In [1]: import numpy as np

In [2]: from numpy import linalg as LA

In [3]: np.set_printoptions(precision=2, suppress=True, linewidth=140, sign=" ")

In [4]: tidy = lambda a: np.round(a, 2) + 0

In [5]: A = np.loadtxt("run0.csv", delimiter=",")

In [6]: A
Out[6]: 
array([[-5., -5., -5.,  0.,  4.,  0.],
       [ 5.,  4., -5.,  0., -5.,  0.],
       [ 0., -5.,  5.,  0.,  3.,  0.],
       [ 0.,  0.,  0.,  1.,  0.,  0.],
       [ 5.,  3.,  5.,  0.,  2.,  0.],
       [ 0.,  0.,  0.,  1.,  0., -1.]])

In [7]: # splits into 2 blocks

In [8]: A @ A
Out[8]: 
array([[ 20.,  42.,  45.,   0.,  -2.,   0.],
       [-30.,   1., -95.,   0., -25.,   0.],
       [-10., -36.,  65.,   0.,  46.,   0.],
       [  0.,   0.,   0.,   1.,   0.,   0.],
       [  0., -32.,  -5.,   0.,  24.,   0.],
       [  0.,   0.,   0.,   0.,   0.,   1.]])

In [9]: tidy(LA.det(A))
Out[9]: np.float64(-1400.0)

In [10]: tidy(np.sort(LA.eigvals(A).real))
Out[10]: array([-4.  , -4.  , -1.  ,  1.  ,  3.44, 10.56])

In [11]: rng = np.random.default_rng(6992)

In [12]: z = rng.permutation(6)

In [13]: M2 = A[:, z] * rng.choice([-1, 1], 6)

In [14]: M2
Out[14]: 
array([[ 0., -5.,  5., -0.,  4., -5.],
       [ 0.,  4., -5., -0., -5., -5.],
       [ 0., -5., -0., -0.,  3.,  5.],
       [ 0.,  0., -0., -1.,  0.,  0.],
       [ 0.,  3., -5., -0.,  2.,  5.],
       [-1.,  0., -0., -1.,  0.,  0.]])

In [15]: U, _, Vt = LA.svd(A.T @ M2)

In [16]: z
Out[16]: array([ 5,  1,  0,  3,  4,  2])

In [17]: f = np.array([0, 0, 1, 1, 1, 2])

In [18]: M2 = A + np.outer(f, np.eye(6)[1])

In [19]: tidy(LA.det(M2) / LA.det(A)), tidy(1 + LA.solve(A, f)[1])
Out[19]: (np.float64(0.87), np.float64(0.88))

In [20]: z = rng.permutation(6)

In [21]: z
Out[21]: array([ 5,  3,  1,  2,  0,  4])

In [22]: M2 = A[z][:, z]

In [23]: np.trace(M2)
Out[23]: np.float64(6.0)

In [24]: tidy(np.sort(np.abs(LA.eigvals(M2))))
Out[24]: array([  1.  ,   1.  ,   3.44,   6.21,   6.21,  10.56])
